>>> import numpy as np
>>> np.set_printoptions(precision=3, suppress=True, linewidth=120, legacy="1.25")
>>> f = np.array([-3, 2, 0, 1, -1, -2])
>>> A = np.array([np.roll(f, i) for i in range(6)])
>>> A
array([[-3,  2,  0,  1, -1, -2],
       [-2, -3,  2,  0,  1, -1],
       [-1, -2, -3,  2,  0,  1],
       [ 1, -1, -2, -3,  2,  0],
       [ 0,  1, -1, -2, -3,  2],
       [ 2,  0,  1, -1, -2, -3]])
>>> f, v = A[4], A[2]
>>> f @ v
-1
>>> f @ f
19
>>> pr = (f @ v) / (f @ f) * f
>>> round(float(np.linalg.norm(f + v) ** 2 + np.linalg.norm(f - v) ** 2), 3)
76.0
>>> np.outer(f, v)
array([[ 0,  0,  0,  0,  0,  0],
       [-1, -2, -3,  2,  0,  1],
       [ 1,  2,  3, -2,  0, -1],
       [ 2,  4,  6, -4,  0, -2],
       [ 3,  6,  9, -6,  0, -3],
       [-2, -4, -6,  4,  0,  2]])
>>> pr
array([-0.   , -0.053,  0.053,  0.105,  0.158, -0.105])
>>> np.round((v - pr) @ f, 3)
-0.0
>>> f = np.array([3, -3, -1])
>>> np.array([np.convolve(row, f, "same") for row in A])
array([[15, -3,  1, -6, -4,  7],
       [-3, 17, -3,  1, -6,  2],
       [-3, -2, 17, -3,  1, -3],
       [-6, -4, -2, 17, -3, -2],
       [ 3, -6, -4, -2, 17, -3],
       [-6,  1, -6, -4, -2, 11]])
>>> np.allclose(A @ A.T, A.T @ A)
True
>>> np.sort(np.abs(np.fft.fft(A[0]))), np.sort(np.linalg.svd(A, compute_uv=False))
(array([3.   , 3.   , 3.   , 5.   , 5.568, 5.568]), array([3.   , 3.   , 3.   , 5.   , 5.568, 5.568]))
>>> A @ np.ones(6)
array([-3., -3., -3., -3., -3., -3.])
>>> A2 = A[0, 0] * A[1:] - np.outer(A[1:, 0], A[0])
>>> A2
array([[ 0, 13, -6,  2, -5, -1],
       [ 0,  8,  9, -5, -1, -5],
       [ 0,  1,  6,  8, -5,  2],
       [ 0, -3,  3,  6,  9, -6],
       [ 0, -4, -3,  1,  8, 13]])
>>> np.flatnonzero(~A2.round(6).any(axis=1))
array([], dtype=int64)
>>> np.linalg.matrix_rank(A2), np.linalg.matrix_rank(A)
(5, 6)
>>> J = np.array([[-2, 0, 3, 1, 0, 2, 0],
...     [1, 2, 0, 1, 3, -1, 1],
...     [-3, -1, -2, -2, -2, 0, -1],
...     [-2, -2, 0, -1, 3, -3, 2],
...     [0, 1, -1, 0, 0, -3, 0],
...     [3, 0, -1, -1, 1, -1, -3],
...     [2, -1, -2, 2, -2, -1, -3]])
>>> f = np.array([1, 0, 1, 0, 1, -1, 1])
>>> A2 = J + np.outer(f, np.eye(7)[1])
>>> A2
array([[-2.,  1.,  3.,  1.,  0.,  2.,  0.],
       [ 1.,  2.,  0.,  1.,  3., -1.,  1.],
       [-3.,  0., -2., -2., -2.,  0., -1.],
       [-2., -2.,  0., -1.,  3., -3.,  2.],
       [ 0.,  2., -1.,  0.,  0., -3.,  0.],
       [ 3., -1., -1., -1.,  1., -1., -3.],
       [ 2.,  0., -2.,  2., -2., -1., -3.]])
>>> np.linalg.matrix_rank(np.linalg.inv(A2) - np.linalg.inv(J), tol=1e-8)
1
>>> cov = A2.T @ A2
>>> np.linalg.svd(A2, compute_uv=False) ** 2
array([53.265, 41.029, 29.911, 15.774,  5.539,  4.714,  1.768])
>>> np.trace(cov), (A2 ** 2).sum()
(152.0, 152.0)
>>> np.linalg.eigvalsh(cov)[::-1]
array([53.265, 41.029, 29.911, 15.774,  5.539,  4.714,  1.768])
>>> (A2 @ A2.T).shape
(7, 7)
>>> np.allclose(cov, cov.T)
True
>>> feats = np.load("m.npy")
>>> feats
array([[ 0.866, -0.5  ,  0.   ],
       [ 0.5  ,  0.866,  0.   ],
       [ 0.   ,  0.   ,  1.   ]])
>>> (np.linalg.matrix_power((feats != 0) + (feats.T != 0) + np.eye(3), 3) > 0).astype(int)
array([[1, 1, 0],
       [1, 1, 0],
       [0, 0, 1]])
>>> np.sort(np.linalg.eigvals(feats).real)
array([0.866, 0.866, 1.   ])
>>> feats @ feats
array([[ 0.5  , -0.866,  0.   ],
       [ 0.866,  0.5  ,  0.   ],
       [ 0.   ,  0.   ,  1.   ]])
>>> (feats != 0).astype(int)
array([[1, 1, 0],
       [1, 1, 0],
       [0, 0, 1]])
>>> round(float(np.linalg.det(feats)), 3)
1.0
>>> A2 = np.linalg.inv(feats)
>>> A2
array([[ 0.866,  0.5  ,  0.   ],
       [-0.5  ,  0.866,  0.   ],
       [ 0.   ,  0.   ,  1.   ]])
>>> np.round(feats @ A2, 3) + 0
array([[1., 0., 0.],
       [0., 1., 0.],
       [0., 0., 1.]])
>>> np.round(np.linalg.cond(feats), 3)
1.0
>>> np.allclose(A2, feats.T)
True
>>> rng = np.random.default_rng(958)
>>> idx = rng.permutation(3)
>>> A2 = feats[:, idx] * rng.choice([-1, 1], 3)
>>> A2
array([[-0.866,  0.   ,  0.5  ],
       [-0.5  ,  0.   , -0.866],
       [-0.   ,  1.   , -0.   ]])
>>> Uu, _, VT = np.linalg.svd(feats.T @ A2)
>>> idx
array([0, 2, 1])
>>> np.round(Uu @ VT, 3) + 0
array([[-1.,  0.,  0.],
       [ 0.,  0., -1.],
       [ 0.,  1.,  0.]])
>>> A2 = np.array([[0, 3], [2, 3], [1, 2]])
>>> np.einsum("ij,ij->i", feats, feats)
array([1., 1., 1.])
>>> np.linalg.matrix_rank(np.vstack([feats, A2.T]))
3
>>> X = np.load("case11.npy")
>>> X
array([[ 9, -3, -9, -3, -3],
       [-3,  1,  3,  1,  1],
       [-9,  3,  9,  3,  3],
       [-3,  1,  3,  1,  1],
       [-3,  1,  3,  1,  1]])
>>> Uu, s, VT = np.linalg.svd(X)
>>> V = VT[:(s > 1e-8).sum()]
>>> vec = X[4] + 5 * X[0] + rng.integers(2) * np.eye(5)[4]
>>> vec
array([ 42., -14., -42., -14., -13.])
>>> V.T @ V
array([[ 0.429, -0.143, -0.429, -0.143, -0.143],
       [-0.143,  0.048,  0.143,  0.048,  0.048],
       [-0.429,  0.143,  0.429,  0.143,  0.143],
       [-0.143,  0.048,  0.143,  0.048,  0.048],
       [-0.143,  0.048,  0.143,  0.048,  0.048]])
>>> round(np.linalg.norm(vec - V.T @ V @ vec), 3)
0.976
>>> np.allclose(V.T @ V @ vec, vec)
False
>>> np.allclose(X[:-1].T @ np.linalg.lstsq(X[:-1].T, X[-1])[0], X[-1])
True
>>> np.linalg.lstsq(X[:-1].T, X[-1])[2]
1
>>> np.abs(np.diag(np.linalg.qr(X)[1])) > 1e-9
array([ True, False, False, False, False])
>>> round(np.trace(np.linalg.pinv(X) @ X), 3)
1.0
>>> X @ X
array([[ 189,  -63, -189,  -63,  -63],
       [ -63,   21,   63,   21,   21],
       [-189,   63,  189,   63,   63],
       [ -63,   21,   63,   21,   21],
       [ -63,   21,   63,   21,   21]])
>>> np.round(np.sort(np.abs(np.linalg.eigvals(X))), 3) + 0
array([ 0.,  0.,  0.,  0., 21.])
>>> round(np.linalg.det(X), 3)
0.0
>>> np.linalg.matrix_power(X, 4)
array([[ 83349, -27783, -83349, -27783, -27783],
       [-27783,   9261,  27783,   9261,   9261],
       [-83349,  27783,  83349,  27783,  27783],
       [-27783,   9261,  27783,   9261,   9261],
       [-27783,   9261,  27783,   9261,   9261]])
>>> round(np.abs(np.linalg.eigvals(X)).max(), 3)
21.0
>>> K = np.load("out13.npy")
>>> K
array([[ 2, -2,  2,  0, -1, -1],
       [ 0,  0,  2, -1, -2, -1],
       [-2,  0, -2, -1,  2, -1],
       [-2, -1,  2,  2,  1,  2],
       [-1, -2,  2, -1, -1,  1],
       [ 2,  2,  2,  2,  0, -1]])
>>> A2 = np.linalg.inv(K)
>>> round(np.linalg.slogdet(K)[0], 3)
-1.0
>>> np.round(np.linalg.det(K) * np.linalg.det(A2), 3)
1.0
>>> arr = np.loadtxt("a.csv", delimiter=",")
>>> arr
array([[-13.308,   0.988,  -1.35 ,   8.012,  -3.375,   1.625,   7.954],
       [ -7.515,  -1.815,  -5.086,  11.098, -13.282,  -8.282,  -2.981],
       [ -7.331,  -3.517,  -7.356,   7.969,  -9.294,  -4.294,   2.05 ],
       [-10.581,  -0.307,  -3.076,   9.515,  -8.106,  -3.106,   2.723],
       [ -7.426,  -5.322,  -9.762,   4.218,  -4.197,   0.803,   8.397],
       [ -8.215,  -5.25 ,  -9.666,   3.177,  -2.021,   2.979,  10.92 ],
       [ -7.307,  -2.133,  -5.511,  10.772, -13.056,  -8.056,  -2.646],
       [-10.679,   1.301,  -0.932,  12.584, -12.1  ,  -7.1  ,  -2.294],
       [ -9.71 ,   0.792,  -1.61 ,  13.02 , -13.651,  -8.651,  -3.991],
       [ -2.279,  -8.198, -13.597,   6.186, -11.969,  -6.969,  -0.031],
       [ -5.746,  -5.097,  -9.463,   7.186,  -9.836,  -4.836,   1.769],
       [-21.369,   8.067,   8.089,  10.081,   1.927,   6.927,  12.566],
       [-14.426,   1.822,  -0.237,   8.005,  -2.247,   2.753,   9.085],
       [  4.126, -15.945, -23.927,   0.298, -10.524,  -5.524,   3.377],
       [ -5.751,  -3.247,  -6.996,  10.879, -14.755,  -9.755,  -4.382],
       [ -5.559, -10.04 , -16.053,  -2.418,   2.783,   7.783,  17.589],
       [ -4.577,  -5.852, -10.469,   7.431, -11.332,  -6.332,   0.191],
       [ -9.553,  -1.878,  -5.17 ,   7.915,  -7.   ,  -2.   ,   4.362],
       [ -1.089,  -7.904, -13.205,   8.558, -16.322, -11.322,  -5.175],
       [-10.767,  -1.005,  -4.007,   7.838,  -5.684,  -0.684,   5.704]])
>>> round(np.linalg.norm(J[0], 1), 3), round(float(np.linalg.norm(J[0], np.inf)), 3)
(8.0, 3.0)
>>> np.linalg.norm(J, axis=0)
array([5.568, 3.317, 4.359, 3.464, 5.196, 5.   , 4.899])
>>> np.linalg.norm(J, axis=1)
array([4.243, 4.123, 4.796, 5.568, 3.317, 4.69 , 5.196])
>>> round(np.linalg.norm(J) ** 2 / np.linalg.norm(J, 2) ** 2, 3)
2.797
>>> J[0] @ J[2]
-2
>>> Uu, s, VT = np.linalg.svd(arr)
>>> np.argmax(s[:-1] / (s[1:] + 1e-6)) + 1
3
>>> s.round(3) + 0
array([75.16 , 46.606, 40.793,  0.   ,  0.   ,  0.   ,  0.   ])
>>> A2 = Uu[:, :3] @ np.diag(s[:3]) @ VT[:3]
>>> np.linalg.matrix_rank(A2)
3
>>> round(float(np.abs(arr - A2).max()), 3)
0.0
>>> np.round(np.linalg.norm(arr - A2) / np.linalg.norm(arr), 3)
0.0
>>> np.linalg.matrix_rank(arr, rtol=0.05)
3
>>> np.round(np.linalg.norm(arr - A2, 2), 3), round(s[3], 3)
(0.0, 0.0)
>>> A2 = np.array([[-1, 2], [-2, 3], [3, -1], [-2, -3], [-2, -3], [-3, -1], [-1, 2]])
>>> np.linalg.matrix_rank(arr @ A2)
2
>>> np.linalg.matrix_rank(np.vstack([arr, A2.T]))
5
>>> np.vstack([arr, A2.T]).shape
(22, 7)
>>> idx = arr[:, 5] > np.median(arr[:, 5])
>>> f = arr[idx].mean(axis=0) - arr[~idx].mean(axis=0)
>>> ((arr - arr.mean(axis=0)) @ f > 0).astype(int)
array([1, 0, 0, 1, 1, 1, 0, 0, 0, 0, 0, 1, 1, 0, 0, 1, 0, 1, 0, 1])
>>> idx.astype(int)
array([1, 0, 1, 1, 1, 1, 0, 0, 0, 0, 0, 1, 1, 0, 0, 1, 0, 1, 0, 1])
>>> Xs = arr - arr.mean(axis=0)
>>> Uu, s, VT = np.linalg.svd(Xs, full_matrices=False)
>>> np.abs(VT[0]).argmax()
2
>>> np.round(s ** 2 / (s ** 2).sum(), 3) + 0
array([0.579, 0.421, 0.   , 0.   , 0.   , 0.   , 0.   ])
>>> (np.sign(Uu[:, 0]) == np.sign(Uu[0, 0])).astype(int)
array([1, 0, 0, 1, 1, 1, 0, 0, 0, 0, 0, 1, 1, 0, 0, 1, 0, 1, 0, 1])
>>> np.abs(Uu[:, 0]).argmax()
11
>>> round(float((s ** 2).sum() ** 2 / (s ** 4).sum()), 3)
1.952
>>> M = np.array([[1, 2, 1, 2, 1, 2],
...     [1, 1, 1, 1, 1, 1],
...     [1, 1, 1, 1, 1, 1],
...     [1, 2, 1, 2, 1, 2],
...     [1, 1, 1, 1, 1, 1],
...     [1, 1, 1, 1, 1, 1]])
>>> A2 = M + rng.integers(-2, 3, (6, 2)) @ rng.integers(-2, 3, (2, 6))
>>> A2
array([[ 1, -2,  0, -2,  2, -4],
       [ 1,  1,  1,  1,  1,  1],
       [-4, -2, -1, -2,  3, -1],
       [ 1,  6,  2,  6,  0,  8],
       [ 0, -2,  0, -2,  2, -3],
       [-2, -4, -1, -4,  3, -5]])
>>> np.abs(A2 - M).sum(axis=1)
array([16,  0, 17, 16, 13, 23])
>>> np.round(np.linalg.svd(A2 - M, compute_uv=False), 3) + 0
array([17.517,  5.306,  0.   ,  0.   ,  0.   ,  0.   ])
>>> np.linalg.matrix_rank(A2 - M, tol=1e-8)
2
>>> f, v = M[2], M[1]
>>> f @ f
6
>>> f @ v
6
>>> pr = (f @ v) / (f @ f) * f
>>> np.linalg.matrix_rank(np.outer(f, v))
1
>>> (v - pr) @ f
0.0
>>> np.outer(f, v)
array([[1, 1, 1, 1, 1, 1],
       [1, 1, 1, 1, 1, 1],
       [1, 1, 1, 1, 1, 1],
       [1, 1, 1, 1, 1, 1],
       [1, 1, 1, 1, 1, 1],
       [1, 1, 1, 1, 1, 1]])
>>> mat = np.array([[0, 3], [3, 0]])
>>> O, Rm = np.linalg.qr(mat)
>>> np.abs(np.diag(Rm))
array([3., 3.])
>>> O.T @ O
array([[1., 0.],
       [0., 1.]])
>>> O.shape, Rm.shape
((2, 2), (2, 2))
>>> O
array([[ 0., -1.],
       [-1.,  0.]])
>>> cov = mat.T @ mat
>>> np.diag(cov)
array([9, 9])
>>> np.linalg.eigvalsh(cov)[::-1]
array([9., 9.])
>>> np.allclose(cov, cov.T)
True
>>> np.trace(cov), (mat ** 2).sum()
(18, 18)
>>> idx = rng.permutation(2)
>>> idx
array([0, 1])
>>> A2 = mat[idx][:, idx]
>>> np.trace(A2)
0
